$ python3 -q
>>> import numpy as np
>>> from numpy import linalg as LA
>>> np.set_printoptions(suppress=True, linewidth=140)
>>> rd = lambda a: np.round(a, 1) + 0
>>> A = np.load("mat.npy")
>>> A
array([[-5, -2,  3,  6],
       [ 6, -5, -2,  3],
       [ 3,  6, -5, -2],
       [-2,  3,  6, -5]])
>>> def softmax(z):
...     e = np.exp(z - z.max(axis=-1, keepdims=True))
...     return e / e.sum(axis=-1, keepdims=True)
... 
>>> rd(softmax(A[2] + 3))
array([0., 1., 0., 0.])
>>> rd(softmax(A[2]))
array([0., 1., 0., 0.])
>>> rd(softmax(10 * A[2]))
array([0., 1., 0., 0.])
>>> rd(softmax(A).sum(axis=1))
array([1., 1., 1., 1.])
>>> att = A @ A.T / np.sqrt(4)
>>> rd(softmax(att + np.triu(np.full(att.shape, -np.inf), 1)))
array([[1., 0., 0., 0.],
       [0., 1., 0., 0.],
       [0., 0., 1., 0.],
       [0., 0., 0., 1.]])
>>> softmax(att)[2] @ A
array([ 3.,  6., -5., -2.])
>>> G = A.T @ A
>>> (A @ A.T).shape
(4, 4)
>>> G
array([[ 74,  -8, -54,  -8],
       [ -8,  74,  -8, -54],
       [-54,  -8,  74,  -8],
       [ -8, -54,  -8,  74]])
>>> rd(LA.svd(A, compute_uv=False) ** 2)
array([128., 128.,  36.,   4.])
>>> rd(LA.eigvalsh(G)[::-1])
array([128., 128.,  36.,   4.])
>>> blk = np.stack([A, -3 * A, A[::-1]])
>>> blk.sum(axis=0)
array([[  8,   7,   0, -17],
       [ -9,  16,  -1,  -8],
       [  0, -17,   8,   7],
       [ -1,  -8,  -9,  16]])
>>> blk.shape
(3, 4, 4)
>>> (blk @ A.T).shape
(3, 4, 4)
>>> m1 = np.loadtxt("m.csv", delimiter=",")
>>> m1
array([[ 0., -1.,  1.],
       [-1.,  0.,  0.],
       [ 1.,  0.,  0.]])
>>> ev, V = LA.eigh(m1)
>>> x0 = np.array([4, 1, 4])
>>> rd(V * np.abs(ev) @ V.T)
array([[ 1.4,  0. ,  0. ],
       [ 0. ,  0.7, -0.7],
       [ 0. , -0.7,  0.7]])
>>> rd(LA.eigvalsh(m1[1:, 1:]))
array([0., 0.])
>>> rd(x0 @ m1 @ x0 / (x0 @ x0)), rd(ev[0]), rd(ev[-1])
(np.float64(0.7), np.float64(-1.4), np.float64(1.4))
>>> rd(V * np.maximum(ev, 0) @ V.T)
array([[ 0.7, -0.5,  0.5],
       [-0.5,  0.4, -0.4],
       [ 0.5, -0.4,  0.4]])
>>> ev, V = LA.eigh(m1)
>>> ev.sum(), np.trace(m1)
(np.float64(0.0), np.float64(0.0))
>>> rd(V.T @ V)
array([[1., 0., 0.],
       [0., 1., 0.],
       [0., 0., 1.]])
>>> rd(LA.eigvalsh(m1 @ m1))
array([0., 2., 2.])
>>> rd(LA.eigvalsh(m1 + 4 * np.eye(3)))
array([2.6, 4. , 5.4])
>>> rd(LA.svd(m1, compute_uv=False))
array([1.4, 1.4, 0. ])
>>> np.unique(ev.round(6) + 0, return_counts=True)[1]
array([1, 1, 1])
>>> rd(V.T @ m1 @ V)
array([[-1.4,  0. ,  0. ],
       [ 0. ,  0. ,  0. ],
       [ 0. ,  0. ,  1.4]])
>>> rd(m1 @ LA.pinv(m1) @ m1)
array([[ 0., -1.,  1.],
       [-1.,  0.,  0.],
       [ 1.,  0.,  0.]])
>>> np.allclose(m1[:-1].T @ LA.lstsq(m1[:-1].T, m1[-1])[0], m1[-1])
True
>>> LA.lstsq(m1[:-1].T, m1[-1])[2]
np.int32(2)
>>> np.unique(m1.round(6), axis=0).shape
(3, 3)
>>> proj = np.triu(np.array([[2, -2, -2], [0, -2, -2], [2, -2, 0]]), 1) + np.eye(3)
>>> A2 = proj @ m1 @ LA.inv(proj)
>>> rd(LA.det(A2))
np.float64(0.0)
>>> A2
array([[  0.,  -1.,  -1.],
       [ -3.,  -6., -18.],
       [  1.,   2.,   6.]])
>>> F = np.load("test18.npy")
>>> F
array([[ 9.6,  9. , 10.4],
       [10. , 10.2,  9.5],
       [10.4,  8.6,  8.4],
       [ 9.6, 10. ,  9.3],
       [ 9.6,  9.2,  9.7],
       [ 8.8, 10.1, 10.6],
       [10.9, 10.7, 10.3],
       [10.7, 10.5, 10. ],
       [10. , 10.3,  9.4],
       [10.2,  9.6,  9.5],
       [11.4,  9.5, 10.6],
       [11.7, 10.2, 10.7],
       [ 8.6, 11.9,  8.6],
       [ 8.8, 11.8, 10.6],
       [ 9.1,  9.5,  8.3],
       [ 9.8,  9.2, 10.7],
       [10.1,  9.9,  9.9],
       [11.1,  9.9, 11.7],
       [ 9.5, 10.6, 10.7],
       [11.5,  9. , 11.6],
       [ 8.9, 10.5,  9. ],
       [ 8.9, 10.3, 10.9],
       [11.2, 10.8,  9.8],
       [ 9.7, 10.2, 10.6],
       [ 9.2, 10.3,  7.9],
       [11.9, 11.5,  9.9]])
>>> cen = F - F.mean(axis=0)
>>> V = LA.svd(cen)[2][:1]
>>> A2 = cen - cen @ V.T @ V
>>> LA.norm(A2, axis=1).round(6).argmax()
np.int64(2)
>>> rd(np.cov(cen @ V.T, rowvar=False))
np.float64(1.3)
>>> left, sv, VT = LA.svd(F, full_matrices=False)
>>> np.abs(left[:, 0]).round(6).argmax()
np.int64(25)
>>> rd(VT @ VT.T)
array([[1., 0., 0.],
       [0., 1., 0.],
       [0., 0., 1.]])
>>> rd(sv)
array([88.8,  5. ,  3.9])
>>> rd(np.abs(VT[0]))
array([0.6, 0.6, 0.6])
>>> rd(sv / sv[0])
array([1. , 0.1, 0. ])
>>> left.shape, sv.shape, VT.shape
((26, 3), (3,), (3, 3))
>>> cen = (F - F.mean(axis=0)) / F.std(axis=0)
>>> np.argwhere(np.abs(cen) > 2)
array([[12,  1],
       [13,  1],
       [24,  2]])
>>> c = LA.lstsq(np.delete(cen, 0, axis=1), cen[:, 0])[0]
>>> rd(c)
array([-0.1,  0.4])
>>> rd(1 - np.var(cen[:, 0] - np.delete(cen, 0, axis=1) @ c))
np.float64(0.2)
>>> rd(LA.norm(F, 1)), rd(LA.norm(F, np.inf))
(np.float64(263.3), np.float64(33.3))
>>> rd(LA.norm(F[3] - F[2]))
np.float64(1.8)
>>> np.argsort(-LA.norm(F, axis=0).round(6), kind="stable")[:3]
array([1, 0, 2])
>>> LA.cond(F) > 100
np.False_
>>> rd(LA.norm(F, 2) / LA.norm(F))
np.float64(1.0)
>>> [round(float(x), 1) for x in LA.svd(F, compute_uv=False)[:3]]
[88.8, 5.0, 3.9]
>>> th = np.deg2rad(60)
>>> K = np.eye(3)
>>> K[np.ix_([1, 0], [1, 0])] = [[np.cos(th), -np.sin(th)], [np.sin(th), np.cos(th)]]
>>> rd(K)
array([[ 0.5,  0.9,  0. ],
       [-0.9,  0.5,  0. ],
       [ 0. ,  0. ,  1. ]])
>>> A2 = np.array([[-5, 2], [-2, 7]])
>>> Z = np.kron(A2, A)
>>> Z.shape
(8, 8)
